$ python -q
>>> import numpy as np
>>> np.set_printoptions(precision=2, suppress=True, linewidth=200, sign=" ")
>>> out = np.array([[-1], [-3], [-6]])
>>> W2 = np.array([[4, 5, 3]])
>>> rng = np.random.default_rng(3476)
>>> mat = out @ W2 + 0.3 * rng.normal(size=(3, 3))
>>> print(mat)
[[ -3.99  -4.84  -2.77]
 [-12.15 -14.91  -8.93]
 [-24.33 -30.01 -18.02]]
>>> T = np.stack([mat, 5 * mat, mat[::-1]])
>>> print(np.linalg.matrix_rank(T.reshape(3, -1)))
2
>>> print(T.shape)
(3, 3, 3)
>>> print(np.linalg.det(T))
[ 0.2  25.34 -0.2 ]
>>> print(np.linalg.norm(T, axis=(1, 2)))
[  48.11  240.54   48.11]
>>> print(T.sum(axis=0))
[[ -48.29  -59.04  -34.66]
 [ -85.08 -104.37  -62.5 ]
 [-150.   -184.89 -110.92]]
>>> print(np.round(np.abs(np.linalg.eigvals(mat)).max(), 2))
36.76
>>> print(np.allclose(mat @ mat.T, mat.T @ mat))
False
>>> print((mat - mat.T) / 2)
[[  0.     3.66  10.78]
 [ -3.66   0.    10.54]
 [-10.78 -10.54   0.  ]]
>>> print(np.linalg.matrix_power(mat, 2))
[[  142.25   174.7    104.26]
 [  447.01   549.05   327.75]
 [  900.5   1106.06   660.27]]
>>> out = np.array([[2, 3], [1, 0]])
>>> W2 = np.kron(out, mat)
>>> print(np.linalg.matrix_rank(W2))
6
>>> print(round(np.linalg.norm(W2, 2), 2), round(np.linalg.norm(out, 2) * np.linalg.norm(mat, 2), 2))
175.61 175.61
>>> print(round(float(np.linalg.det(mat[::-1])), 2))
-0.2
>>> print(np.kron(np.eye(2, dtype=int), mat))
[[ -3.99  -4.84  -2.77  -0.    -0.    -0.  ]
 [-12.15 -14.91  -8.93  -0.    -0.    -0.  ]
 [-24.33 -30.01 -18.02  -0.    -0.    -0.  ]
 [ -0.    -0.    -0.    -3.99  -4.84  -2.77]
 [ -0.    -0.    -0.   -12.15 -14.91  -8.93]
 [ -0.    -0.    -0.   -24.33 -30.01 -18.02]]
>>> print(np.linalg.eigvals(mat))
[-36.76  -0.19   0.03]
>>> print(np.round(np.linalg.det(mat.T), 2))
0.2
>>> print(round(float(np.linalg.eigvals(mat).sum().real), 2))
-36.93
>>> feats = np.loadtxt("sample19.csv", delimiter=",")
>>> print(feats)
[[ 0.02  0.08  0.05  0.08]
 [ 0.08  0.42  0.25  0.42]
 [ 0.05  0.25  0.15  0.25]
 [ 0.08  0.42  0.25  0.42]]
>>> evals, vecs = np.linalg.eigh(feats)
>>> vec = np.array([-3, -5, -1, 8])
>>> print(round(float(vec @ feats @ vec / (vec @ vec)), 2), round(evals[0], 2), np.round(evals[-1], 2))
0.01 -0.0 1.0
>>> print((np.sign(vecs[:, -1].round(6)) == np.sign(vecs[0, -1].round(6))).astype(int))
[ 1  1  1  1]
>>> M = np.load("arr.npy")
>>> print(M)
[[-0.82 -0.39 -0.01]
 [ 2.99  1.46 -0.03]
 [ 2.23  1.1  -0.01]
 [ 1.    0.51  0.01]
 [-0.14 -0.07  0.  ]
 [-1.72 -0.84 -0.02]
 [ 0.68  0.32  0.02]
 [-2.31 -1.18  0.05]
 [ 1.08  0.54 -0.02]
 [ 2.79  1.41 -0.01]
 [ 0.2   0.11 -0.04]
 [ 0.56  0.3  -0.01]
 [-2.45 -1.23  0.  ]
 [-0.02 -0.03 -0.01]]
>>> C2 = np.cov(M, rowvar=False)
>>> print(np.argwhere(np.triu(np.abs(np.corrcoef(M.T)) > 0.8, 1)))
[[ 0  1]]
>>> print(np.median(M, axis=0))
[ 0.38  0.2  -0.01]
>>> print(M.std(axis=0))
[ 1.66  0.83  0.02]
>>> print(C2.shape)
(3, 3)
>>> print(C2.round(2) + 0)
[[ 2.96  1.48 -0.02]
 [ 1.48  0.74 -0.01]
 [-0.02 -0.01  0.  ]]
>>> print(np.corrcoef(M.T))
[[ 1.    1.   -0.41]
 [ 1.    1.   -0.41]
 [-0.41 -0.41  1.  ]]
>>> K = np.load("block13.npy")
>>> print(K)
[[ 4  1  2  5]
 [ 1  4  3  2]
 [ 2  3  4  0]
 [ 5  2  0  2]]
>>> evals, vecs = np.linalg.eig(K)
>>> print(np.sort(np.linalg.eigvals(np.linalg.inv(K))))
[-0.36  0.1   0.2   0.62]
>>> print(round(float(np.prod(evals)), 2))
-223.0
>>> print(evals)
[10.15 -2.74  4.98  1.61]
>>> print(np.round(K @ vecs[:, 0] - evals[0] * vecs[:, 0], 2) + 0)
[ 0.  0.  0.  0.]
>>> arr = np.loadtxt("m.csv", delimiter=",")
>>> print(arr)
[[-3.  4.  0.  0.]
 [ 4.  1.  4.  0.]
 [ 0.  4.  1.  4.]
 [ 0.  0.  4.  1.]]
>>> labels = rng.permutation(4)
>>> print(labels)
[ 1  2  0  3]
>>> out = arr[labels][:, labels]
>>> print(np.diag(out))
[ 1.  1. -3.  1.]
>>> print(np.trace(out))
0.0
>>> evals, vecs = np.linalg.eigh(arr)
>>> vec = np.array([0, 2, 3, 2])
>>> print(vecs * np.maximum(evals, 0) @ vecs.T)
[[ 0.81  1.53  0.83  0.02]
 [ 1.53  3.17  2.39  0.86]
 [ 0.83  2.39  3.2   2.36]
 [ 0.02  0.86  2.36  2.34]]
>>> print(vec @ arr @ vec)
113.0
>>> print(round(float(vec @ arr @ vec / (vec @ vec)), 2), np.round(evals[0], 2), np.round(evals[-1], 2))
6.65 -6.52 7.13
>>> print(np.abs(arr).sum(axis=1).max(), round(float(np.abs(evals).max()), 2))
9.0 7.13
>>> print((np.sign(vecs[:, -1].round(6)) == np.sign(vecs[0, -1].round(6))).astype(int))
[ 1  1  1  1]
>>> print(np.linalg.eigvalsh(arr[1:, 1:]))
[-4.66  1.    6.66]
>>> def softmax(z):
...     e = np.exp(z - z.max(axis=-1, keepdims=True))
...     return e / e.sum(axis=-1, keepdims=True)
... 
>>> print(softmax(arr[2] + 2))
[ 0.01  0.48  0.02  0.48]
>>> print(softmax(arr).sum(axis=1))
[ 1.  1.  1.  1.]
>>> scores = arr @ arr.T / np.sqrt(4)
>>> print(np.round(softmax(scores), 2) + 0)
[[ 0.99  0.    0.01  0.  ]
 [ 0.    1.    0.    0.  ]
 [ 0.    0.    1.    0.  ]
 [ 0.    0.37  0.01  0.62]]
>>> print(softmax(scores).round(6).argmax(axis=1))
[ 0  1  2  3]
>>> out = np.array([[1, 1], [1, -1]])
>>> F = np.kron(out, np.kron(out, out))[rng.permutation(8)][:3]
>>> print(F)
[[ 1 -1  1 -1  1 -1  1 -1]
 [ 1  1  1  1  1  1  1  1]
 [ 1 -1  1 -1 -1  1 -1  1]]
>>> print(softmax(F[1] + 4))
[ 0.12  0.12  0.12  0.12  0.12  0.12  0.12  0.12]
>>> print(softmax(F[1]))
[ 0.12  0.12  0.12  0.12  0.12  0.12  0.12  0.12]
>>> scores = F @ F.T / np.sqrt(8)
>>> print(softmax(scores)[1] @ F)
[ 1.    0.79  1.    0.79  0.89  0.89  0.89  0.89]
>>> X = np.load("data.npy")
>>> print(X)
[[ 4. -5. -2.  0.]
 [-5.  3. -4.  0.]
 [ 1.  0.  5.  0.]
 [ 0.  0.  0.  0.]]
>>> # rows and columns are dependent
>>> vec = np.array([1, 3, 0, 3])
>>> h1 = np.maximum(X @ vec, 0)
>>> print(np.maximum(X @ vec, 0) - np.maximum(-X @ vec, 0))
[-11.   4.   1.   0.]
>>> print(np.maximum(X @ (3 * vec), 0))
[  0.  12.   3.   0.]
>>> print(X.T @ h1)
[-19.  12. -11.   0.]
>>> print(np.tanh(X @ vec))
[-1.    1.    0.76  0.  ]
>>> print(np.flatnonzero(h1 > 1e-9))
[ 1  2]
>>> print([round(float(x), 2) for x in np.linalg.svd(X, compute_uv=False)[:3]])
[8.9, 6.43, 0.68]
>>> print(np.linalg.matrix_rank(X, rtol=0.1))
2
>>> print(np.argsort(-np.linalg.norm(X, axis=0).round(6), kind="stable")[:3])
[ 2  0  1]
>>> print(np.round(X @ np.linalg.pinv(X) @ X, 2) + 0)
[[ 4. -5. -2.  0.]
 [-5.  3. -4.  0.]
 [ 1.  0.  5.  0.]
 [ 0.  0.  0.  0.]]
>>> U, sigma, vt = np.linalg.svd(X)
>>> vecs = vt[:(sigma > 1e-8).sum()]
>>> vec = X[0] + 5 * X[3] + rng.integers(2) * np.eye(4)[0]
>>> print(vec)
[ 4. -5. -2.  0.]
>>> print(np.round(vecs.T @ vecs, 2) + 0)
[[ 1.  0.  0.  0.]
 [ 0.  1.  0.  0.]
 [ 0.  0.  1.  0.]
 [ 0.  0.  0.  0.]]
>>> proj = np.triu(np.array([[1, 2, 0, 1], [0, -1, -1, -3], [0, -1, 0, -1], [3, -1, 3, -2]]), 1) + np.eye(4)
>>> out = proj @ X @ np.linalg.inv(proj)
>>> print(np.trace(out), np.trace(X))
12.0 12.0
>>> print(np.poly(out))
[  1. -12.  24.  39.   0.]
>>> print(out)
[[-6. 13.  3. 48.]
 [-6. 15.  6. 57.]
 [ 1. -2.  3. -4.]
 [ 0.  0.  0.  0.]]
>>> print(np.linalg.matrix_rank(out))
3
>>> print(proj @ X - X @ proj)
[[-10.  -2. -13. -21.]
 [ -1.  10.  -2.  10.]
 [  0.  -2.   0.   4.]
 [  0.   0.   0.   0.]]
>>> E = np.maximum(np.array([[4], [0], [9], [0], [3], [0], [4], [0], [5], [0], [1], [2], [6], [8]]) @ np.array([[0, 0, 3]]) + np.array([8, -9, 7]), 0)
>>> print(E)
[[  8   0  19]
 [  8   0   7]
 [  8   0  34]
 [  8   0   7]
 [  8   0  16]
 [  8   0   7]
 [  8   0  19]
 [  8   0   7]
 [  8   0  22]
 [  8   0   7]
 [  8   0  10]
 [  8   0  13]
 [  8   0  25]
 [  8   0  31]]
>>> # rows 1 and 3 are equal
>>> U, sigma, vt = np.linalg.svd(E)
>>> vecs = vt[:(sigma > 1e-8).sum()]
>>> vec = E[0] + -2 * E[2] + rng.integers(2) * np.eye(3)[1]
>>> print(vec)
[ -8.   0. -49.]
>>> print(np.diag(vecs.T @ vecs))
[ 1.  0.  1.]
>>> print(np.linalg.matrix_rank(np.vstack([E, vec])))
2
